>>> import numpy as np
>>> np.set_printoptions(precision=2, suppress=True, linewidth=160, floatmode="fixed")
>>> F = np.loadtxt("x.csv", delimiter=",")
>>> print(F)
[[0.00 1.00 0.00 0.00]
 [0.00 0.00 1.00 0.00]
 [0.00 0.00 0.00 1.00]
 [1.00 0.00 0.00 0.00]]
>>> print(F.reshape(-1, 2))
[[0.00 1.00]
 [0.00 0.00]
 [0.00 0.00]
 [1.00 0.00]
 [0.00 0.00]
 [0.00 1.00]
 [1.00 0.00]
 [0.00 0.00]]
>>> print(F.reshape(2, -1))
[[0.00 1.00 0.00 0.00 0.00 0.00 1.00 0.00]
 [0.00 0.00 0.00 1.00 1.00 0.00 0.00 0.00]]
>>> blk = F.reshape(4, 2, -1)
>>> print(blk.sum(axis=1))
[[0.00 1.00]
 [1.00 0.00]
 [0.00 1.00]
 [1.00 0.00]]
>>> print(np.einsum("ihd,ihd->ih", blk, blk))
[[1.00 0.00]
 [0.00 1.00]
 [0.00 1.00]
 [1.00 0.00]]
>>> print(np.einsum("ihd,jhd->hij", blk, blk).shape)
(2, 4, 4)
>>> print(np.fft.fft(F[0]))
[ 1.00+0.00j  0.00-1.00j -1.00+0.00j  0.00+1.00j]
>>> print(np.allclose(F @ F.T, F.T @ F))
True
>>> print(F @ np.ones(4))
[1.00 1.00 1.00 1.00]
>>> proj = np.triu(np.array([[2, 3, 0, 1], [1, 1, 2, 2], [2, 3, 1, 3], [3, 0, 1, 0]]), 1) + np.eye(4)
>>> B = proj @ F @ np.linalg.inv(proj)
>>> print(np.round(np.poly(B), 2) + 0)
[ 1.00  0.00  0.00  0.00 -1.00]
>>> print(np.linalg.matrix_rank(B))
4
>>> print(B)
[[  1.00  -2.00   7.00 -18.00]
 [  2.00  -6.00  13.00 -27.00]
 [  3.00  -9.00  18.00 -38.00]
 [  1.00  -3.00   6.00 -13.00]]
>>> x0 = np.array([5, 0, 1, 0])
>>> y = F @ x0
>>> beta, lr = np.zeros(4), 1 / np.linalg.norm(F, 2) ** 2
>>> for i in range(10):
...     beta -= lr * F.T @ (F @ beta - y)
...     if i % 2 == 0: print(i, round(np.linalg.norm(F @ beta - y), 2))
... 
0 0.0
2 0.0
4 0.0
6 0.0
8 0.0
>>> print(np.round(np.linalg.cond(F), 2))
1.0
>>> print(beta)
[5.00 0.00 1.00 0.00]
>>> W = np.array([[-1, 0, 2, 0], [2, 2, 0, 1], [2, -2, -2, -1], [1, 0, 0, 2]])
>>> beta = np.array([3, 5, 0, 3])
>>> H = np.maximum(F @ W + beta, 0)
>>> print((H > 0).astype(int))
[[1 1 0 1]
 [1 1 0 1]
 [1 1 0 1]
 [1 1 1 1]]
>>> print(H)
[[5.00 7.00 0.00 4.00]
 [5.00 3.00 0.00 2.00]
 [4.00 5.00 0.00 5.00]
 [2.00 5.00 2.00 3.00]]
>>> print((H > 0).mean(axis=0))
[1.00 1.00 0.25 1.00]
>>> cent = np.array([[3, 2], [1, 1], [2, 0], [1, 1]])
>>> print((H @ cent).round(6).argmax(axis=1))
[0 0 0 0]
>>> print(H @ cent)
[[26.00 21.00]
 [20.00 15.00]
 [22.00 18.00]
 [18.00 12.00]]
>>> E = np.load("layer1.npy")
>>> print(E)
[[ -1.28  -7.87  -3.77   8.42   9.26  -0.64   8.09   9.38   3.47]
 [ -1.28  -3.32  15.10   1.84   3.90  -0.84  -8.62  -0.65   8.09]
 [ -3.80   8.75 -12.19   1.26   4.03   7.94  -4.26   7.78   0.99]
 [  0.10   3.84  -5.29  13.27  -1.42  -1.47 -13.14   1.98   0.51]
 [ -3.52   0.14  10.56 -10.66  -1.74 -12.10   1.42   3.30  -0.28]
 [  3.84  -3.36  -2.74  -2.16  10.70   3.13   8.16   9.01  -9.47]
 [  7.66  10.32  -1.67  -8.70  -9.73   6.20   4.23   2.22  -0.61]
 [  3.83  -1.84   2.18 -10.26  11.73   2.08  -8.38   7.72  -0.29]
 [ -0.35   1.00   8.67  -7.69  -2.12  -7.61  12.83   5.51   2.69]
 [ -8.39   7.26  -7.10  -5.72   6.01   0.22 -12.22  -2.52   1.36]
 [ -1.48  -9.45  -6.37  12.29   0.82  -4.39  -8.84  -3.97   1.68]
 [ -2.14   7.28  -5.84  14.31   4.55  -0.94   4.32  -4.81  -6.34]
 [  0.84 -13.00   0.58  -1.58  -1.82  11.07   2.46   5.75  -7.90]
 [ -3.87 -12.61   1.65   3.60  -3.50  -3.07   0.64   1.74  13.61]
 [ -9.98 -10.55  -9.43   5.91   2.91   6.21   0.87  -2.36   3.45]
 [  9.13  -7.15   0.88  -6.63   2.13  11.30   2.71  -9.01   0.39]
 [  2.43  -3.32 -16.04  -1.97  -0.58   9.15   2.41   1.59   5.43]
 [  9.94   4.17  -4.33   1.00   5.07   8.63   7.32   8.62  -5.98]
 [ -0.80  -6.82   1.68  10.33  11.07   5.68  -4.16  -7.72  -3.45]
 [  3.91 -13.02   4.20  -7.40   7.19  -9.01  -1.09  -2.28  -1.88]
 [ -7.28  -4.21  -4.67  -3.51   3.87   0.49 -11.24  -9.15   8.36]
 [ -1.62  -6.60   4.68  -1.65  12.09   4.92   6.08  10.90   1.76]
 [  5.92  -6.77  -9.03   8.64  10.00   0.48   7.33   2.80   0.99]
 [  0.28  13.99  -4.02  -4.13  -6.94  -4.61  -1.74  -8.76   4.68]
 [ -7.39   5.82  -2.36   5.50  -8.84  -8.47   1.54  -0.82 -11.09]
 [-12.68   4.64  -4.90   2.14  -6.34  -8.39  -7.04  -4.83  -2.37]
 [ -0.19   1.29  -3.91  -5.18   4.69   4.25  -9.09   1.51 -15.21]
 [  6.90   4.66  -8.20  10.47  -8.05  -0.25   3.12   1.53   8.77]
 [  3.03   4.64  -0.14   6.75   6.70  10.03  13.29   0.75  -0.98]
 [ -8.97  -7.69   4.67  -2.63   3.87  -6.32  10.42  -8.00   2.05]
 [ -6.49  -1.70  -4.58  -5.16   9.31  -5.57   0.79  -8.71  10.64]
 [  7.74  10.71  -0.34   7.77  -6.70  -1.76  -4.19   6.15   7.84]
 [  4.64   0.48  -3.09  13.92  -3.26  -5.42  -7.69  -8.58   1.50]
 [  2.37   4.06   4.98   7.15   5.65   9.25   5.66 -11.94   3.12]
 [ -4.17  -3.44   3.51  12.50  -7.81  -8.56  -1.18   6.55   4.87]
 [ -2.41  -1.54  -9.81  -9.03  -5.97   2.05  -5.08 -11.66   3.53]
 [  1.37  -5.18  -5.34  -1.84   2.90 -12.00  10.43  -7.89   4.00]
 [ -7.70  -7.32  -4.00  10.08   4.66   1.45  -1.14   5.14 -10.87]
 [-14.36   2.24   7.54   7.83  -2.09  -4.01   6.24   2.64   2.10]
 [-12.17   7.89   5.21   5.71  -1.33  -4.55   0.21 -10.08  -2.35]
 [-12.73  -2.56  -2.25   8.95   4.56   3.25  -3.49  -1.65  10.00]
 [  5.77  -1.68  -7.38   1.87   9.07  -1.57   4.40  -8.28 -11.55]
 [-14.25  -4.10  -1.39   1.91   3.52  -0.41   2.74 -12.04  -3.09]]
>>> cent = E[[31, 21]].astype(float)
>>> for _ in range(5):
...     idx = np.linalg.norm(E[:, None] - cent, axis=-1).argmin(axis=1)
...     cent = np.array([E[idx == j].mean(axis=0) for j in range(2)])
... 
>>> print(idx)
[1 1 0 0 1 1 0 1 1 0 0 0 1 1 1 1 1 1 1 1 1 1 1 0 0 0 1 0 1 1 1 0 0 1 0 0 1 1 1 0 1 1 1]
>>> print(cent[1] - cent[0])
[ 0.31 -8.79  3.75 -4.20  8.15  3.17  5.86  1.51 -0.54]
>>> print(cent)
[[-1.82  4.75 -4.16  4.77 -3.40 -2.16 -3.46 -1.99  0.86]
 [-1.51 -4.04 -0.42  0.57  4.75  1.01  2.40 -0.48  0.33]]
>>> print(np.abs(cent[1] - cent[0]).argmax())
1
>>> print(np.bincount(idx))
[15 28]
